$ python3 -q
>>> import numpy as np
>>> np.set_printoptions(precision=2, suppress=True, linewidth=100)
>>> A = np.cumsum(np.array([[0, -2, -1],
...     [-1, 0, -2],
...     [0, 2, -2],
...     [2, 1, 0],
...     [2, 0, -1],
...     [0, -2, 2],
...     [2, 0, 2],
...     [2, 1, 2],
...     [1, 0, 2],
...     [0, -2, 2],
...     [1, 0, 1],
...     [0, 2, 1]]), axis=0)
>>> A
array([[ 0, -2, -1],
       [-1, -2, -3],
       [-1,  0, -5],
       [ 1,  1, -5],
       [ 3,  1, -6],
       [ 3, -1, -4],
       [ 5, -1, -2],
       [ 7,  0,  0],
       [ 8,  0,  2],
       [ 8, -2,  4],
       [ 9, -2,  5],
       [ 9,  0,  6]])
>>> vec = np.array([-1, 3, -2])
>>> y = A @ vec
>>> print(y)
[ -4   1  11  12  12   2  -4  -7 -12 -22 -25 -21]
>>> print(np.linalg.solve(A.T @ A, A.T @ y))
[-1.  3. -2.]
>>> rng = np.random.default_rng(79781)
>>> y = y + 0.05 * rng.normal(size=12)
>>> y
array([ -4.01,   1.03,  11.05,  12.1 ,  12.05,   2.09,  -3.96,  -7.12, -12.01, -21.97, -25.03,
       -21.02])
>>> c, *_ = np.linalg.lstsq(A, y)
>>> print([round(float(np.linalg.norm(np.linalg.solve(A.T @ A + lam * np.eye(3), A.T @ y))), 2) for lam in (0, 1, 10, 100)])
[3.74, 3.61, 2.94, 1.88]
>>> np.round(np.linalg.norm(y - A @ c), 2)
np.float64(0.16)
>>> c
array([-1.  ,  2.99, -2.01])
>>> M2 = np.array([[2, 2], [4, 5]])
>>> data = np.kron(np.eye(2, dtype=int), M2)
>>> print(data)
[[2 2 0 0]
 [4 5 0 0]
 [0 0 2 2]
 [0 0 4 5]]
>>> # splits into 2 blocks
>>> M2 = np.linalg.inv(data)
>>> np.linalg.inv(M2)
array([[2., 2., 0., 0.],
       [4., 5., 0., 0.],
       [0., 0., 2., 2.],
       [0., 0., 4., 5.]])
>>> np.allclose(M2, data.T)
False
>>> M2
array([[ 2.5, -1. ,  0. ,  0. ],
       [-2. ,  1. , -0. , -0. ],
       [ 0. ,  0. ,  2.5, -1. ],
       [-0. , -0. , -2. ,  1. ]])
>>> (np.abs(M2) > 1e-9).astype(int)
array([[1, 1, 0, 0],
       [1, 1, 0, 0],
       [0, 0, 1, 1],
       [0, 0, 1, 1]])
>>> round(np.linalg.slogdet(data)[0], 2)
np.float64(1.0)
>>> np.linalg.det(data) * M2
array([[10., -4.,  0.,  0.],
       [-8.,  4., -0., -0.],
       [ 0.,  0., 10., -4.],
       [-0., -0., -8.,  4.]])
>>> print(np.round(np.linalg.cond(data), 2))
24.46
>>> M = np.load("w.npy")
>>> M
array([[0, 0, 0, 0, 0],
       [1, 1, 0, 0, 0],
       [1, 1, 0, 0, 0],
       [1, 1, 2, 0, 0],
       [2, 2, 1, 0, 1]])
>>> # columns 0 and 1 are equal
>>> U, sv, Vh = np.linalg.svd(M)
>>> np.argmax(sv[:-1] / (sv[1:] + 1e-6)) + 1
np.int64(3)
>>> M2 = U[:, :3] @ np.diag(sv[:3]) @ Vh[:3]
>>> np.linalg.matrix_rank(M, rtol=0.05)
np.int64(3)
>>> M2.round(2) + 0
array([[0., 0., 0., 0., 0.],
       [1., 1., 0., 0., 0.],
       [1., 1., 0., 0., 0.],
       [1., 1., 2., 0., 0.],
       [2., 2., 1., 0., 1.]])
>>> np.round(np.linalg.norm(M - M2) / np.linalg.norm(M), 2)
np.float64(0.0)
>>> round(float(np.linalg.norm(M - M2, 2)), 2), round(float(sv[3]), 2)
(0.0, 0.0)
>>> print([round(float(x), 2) for x in np.linalg.svd(M, compute_uv=False)[:3]])
[4.16, 1.53, 0.63]
>>> print(np.argsort(-np.linalg.norm(M, axis=0).round(6), kind="stable")[:3])
[0 1 2]
>>> np.linalg.matrix_rank(M, rtol=0.1)
np.int64(3)
>>> arr = np.triu(rng.random((3, 3)) < 0.8, 1).astype(int)
>>> arr = arr + arr.T
>>> arr
array([[0, 1, 0],
       [1, 0, 0],
       [0, 0, 0]])
>>> # splits into 2 blocks
>>> print(np.round(np.linalg.det(arr.T), 2))
0.0
>>> print(round(np.linalg.det(2 * arr), 2), round(np.linalg.det(arr), 2))
0.0 0.0
>>> np.poly(arr)
array([ 1.,  0., -1.,  0.])
>>> rank = np.linalg.matrix_rank(arr)
>>> rank
np.int64(2)
>>> null = np.linalg.svd(arr)[2][rank:].T
>>> print([int(np.linalg.matrix_rank(arr[:i])) for i in range(1, len(arr) + 1)])
[1, 2, 2]
>>> arr @ null
array([[0.],
       [0.],
       [0.]])
>>> m1 = np.loadtxt("mat.csv", delimiter=",")
>>> m1
array([[6., 3., 1.],
       [0., 0., 1.],
       [2., 1., 1.],
       [0., 0., 2.]])
>>> # rank 2
>>> M2 = np.array([[-1, -2, 2], [2, -2, 0], [2, -1, 1]])
>>> np.vstack([m1, M2.T]).shape
(7, 3)
>>> np.linalg.matrix_rank(m1 @ M2)
np.int64(2)
>>> np.linalg.matrix_rank(np.vstack([m1, M2.T]))
np.int64(3)
>>> np.round(m1 @ np.linalg.pinv(m1) @ m1, 2) + 0
array([[6., 3., 1.],
       [0., 0., 1.],
       [2., 1., 1.],
       [0., 0., 2.]])
>>> print(round(float(np.trace(np.linalg.pinv(m1) @ m1)), 2))
2.0
>>> np.abs(np.diag(np.linalg.qr(m1)[1])) > 1e-9
array([ True, False,  True])
>>> np.linalg.lstsq(m1[:-1].T, m1[-1])[2]
np.int32(2)
>>> F = np.load("run1.npy")
>>> F
array([[ 0,  1,  1],
       [ 0,  3,  3],
       [ 0, 13, 13]])
>>> # columns 1 and 2 are equal
>>> rank = np.linalg.matrix_rank(F)
>>> rank
np.int64(1)
>>> null = np.linalg.svd(F)[2][rank:].T
>>> [int(np.linalg.matrix_rank(F[:, :j + 1])) for j in range(3)]
[0, 1, 1]
>>> [int(np.linalg.matrix_rank(F[:i])) for i in range(1, len(F) + 1)]
[1, 1, 1]
>>> null @ null.T
array([[ 1. ,  0. ,  0. ],
       [ 0. ,  0.5, -0.5],
       [ 0. , -0.5,  0.5]])
>>> np.allclose(F @ null, 0)
True
>>> J = np.loadtxt("dump.csv", delimiter=",")
>>> J
array([[ 3.  ,  2.12,  2.03],
       [ 2.95,  1.97,  2.04],
       [ 2.91,  2.01,  2.  ],
       [ 3.01,  2.02,  1.91],
       [ 2.99,  1.96,  1.96],
       [ 2.97,  1.94,  1.98],
       [ 2.97,  2.04,  2.02],
       [ 3.06,  1.94,  2.02],
       [ 0.05, -0.03,  3.08],
       [-0.06, -0.03,  3.  ],
       [ 0.03,  0.04,  2.92],
       [-0.06,  0.03,  3.04],
       [-0.04, -0.03,  2.94],
       [-0.01,  0.03,  2.99],
       [ 0.  , -0.02,  3.04],
       [ 0.  ,  0.  ,  3.03],
       [ 3.  ,  2.02,  0.08],
       [ 3.05,  1.98, -0.02],
       [ 3.07,  2.05, -0.04],
       [ 3.  ,  2.04,  0.01],
       [ 3.07,  1.97, -0.06],
       [ 2.9 ,  2.08,  0.08],
       [ 3.  ,  2.04,  0.03],
       [ 2.93,  1.95, -0.02]])
>>> vec = np.array([1, 0, 1])
>>> y = J @ vec
>>> c, lr = np.zeros(3), 1 / np.linalg.norm(J, 2) ** 2
>>> for i in range(50):
...     c -= lr * J.T @ (J @ c - y)
...     if i % 10 == 0: print(i, round(np.linalg.norm(J @ c - y), 2))
... 
0 3.39
10 0.14
20 0.13
30 0.13
40 0.13
>>> round(np.linalg.cond(J), 2)
np.float64(65.78)
>>> cent = J[[11, 9]].astype(float)
>>> for _ in range(7):
...     idx = np.linalg.norm(J[:, None] - cent, axis=-1).argmin(axis=1)
...     cent = np.array([J[idx == j].mean(axis=0) for j in range(2)])
... 
>>> idx
array([0, 0, 0, 0, 0, 0, 0, 0, 1, 1, 1, 1, 1, 1, 1, 1, 0, 0, 0, 0, 0, 0, 0, 0])
>>> cent[1] - cent[0]
array([-3.  , -2.01,  2.  ])
>>> D = np.linalg.norm(J[:, None] - J[None], axis=-1)
>>> D.mean(axis=1).argmax()
np.int64(9)
>>> np.linalg.matrix_rank(D ** 2)
np.int64(5)
>>> D[4]
array([0.17, 0.09, 0.1 , 0.08, 0.  , 0.03, 0.1 , 0.09, 3.72, 3.79, 3.66, 3.77, 3.76, 3.71, 3.75,
       3.73, 1.88, 1.98, 2.  , 1.95, 2.02, 1.89, 1.93, 1.98])
>>> print(D[4].round(6).argsort(kind="stable")[:4])
[4 5 3 1]
